In [1]: import numpy as np

In [2]: np.set_printoptions(precision=2, suppress=True, linewidth=160, legacy="1.25")

In [3]: X = np.loadtxt("block7.csv", delimiter=",")

In [4]: print(X)
[[-0.92 -0.35  9.96 10.87]
 [ 0.74 -1.79 10.23 10.15]
 [-0.72  0.6  11.06  9.59]
 [ 0.89 -0.17 10.42 10.51]
 [ 0.26  1.15 10.27 11.21]
 [ 0.41  0.49 10.53  9.43]
 [ 0.86 -0.45  9.83  8.5 ]
 [ 0.45 -0.82  9.01 11.69]
 [-0.61 -1.17 11.29  9.2 ]
 [ 1.52 -0.16 10.08 10.2 ]
 [-0.1   1.13  7.28 10.14]
 [-1.42  0.    9.54  8.82]
 [-0.48  0.83  9.41 10.78]
 [-0.83 -0.55  9.14  9.66]
 [ 0.66  0.25 10.45 11.31]
 [ 0.96 -0.95  9.32  9.65]
 [ 1.17  0.27  8.36  9.22]
 [-0.59 -0.14 10.48  9.95]]

In [5]: G = np.cov(X, rowvar=False)

In [6]: print(G.shape)
(4, 4)

In [7]: print(np.median(X, axis=0))
[ 0.33 -0.15 10.02 10.04]

In [8]: print(G)
[[ 0.72 -0.09 -0.08  0.09]
 [-0.09  0.63 -0.18  0.11]
 [-0.08 -0.18  0.94 -0.02]
 [ 0.09  0.11 -0.02  0.78]]

In [9]: print(round(np.log10(np.linalg.cond(X))))
1

In [10]: print(np.linalg.matrix_rank(X, rtol=0.1))
1

In [11]: J = np.array([[-2, -2, -2, -2, -2, -2, -2, -2],
    ...:     [-2, -4, -4, -4, -4, -4, -4, -4],
    ...:     [-2, -4, -6, -6, -6, -6, -6, -6],
    ...:     [-2, -4, -6, -8, -8, -8, -8, -8],
    ...:     [-2, -4, -6, -8, -10, -10, -10, -10],
    ...:     [-2, -4, -6, -8, -10, -12, -12, -12],
    ...:     [-2, -4, -6, -8, -10, -12, -14, -14],
    ...:     [-2, -4, -6, -8, -10, -12, -14, -16]])

In [12]: print(J)
[[ -2  -2  -2  -2  -2  -2  -2  -2]
 [ -2  -4  -4  -4  -4  -4  -4  -4]
 [ -2  -4  -6  -6  -6  -6  -6  -6]
 [ -2  -4  -6  -8  -8  -8  -8  -8]
 [ -2  -4  -6  -8 -10 -10 -10 -10]
 [ -2  -4  -6  -8 -10 -12 -12 -12]
 [ -2  -4  -6  -8 -10 -12 -14 -14]
 [ -2  -4  -6  -8 -10 -12 -14 -16]]

In [13]: G = J.T @ J

In [14]: print(np.diag(G))
[ 32 116 236 376 520 652 756 816]

In [15]: print(np.linalg.eigvalsh(G)[::-1])
[3449.28   44.57    6.33    1.9     0.84    0.48    0.33    0.27]

In [16]: print(G)
[[ 32  60  84 104 120 132 140 144]
 [ 60 116 164 204 236 260 276 284]
 [ 84 164 236 296 344 380 404 416]
 [104 204 296 376 440 488 520 536]
 [120 236 344 440 520 580 620 640]
 [132 260 380 488 580 652 700 724]
 [140 276 404 520 620 700 756 784]
 [144 284 416 536 640 724 784 816]]

In [17]: print(np.trace(G), (J ** 2).sum())
3504 3504
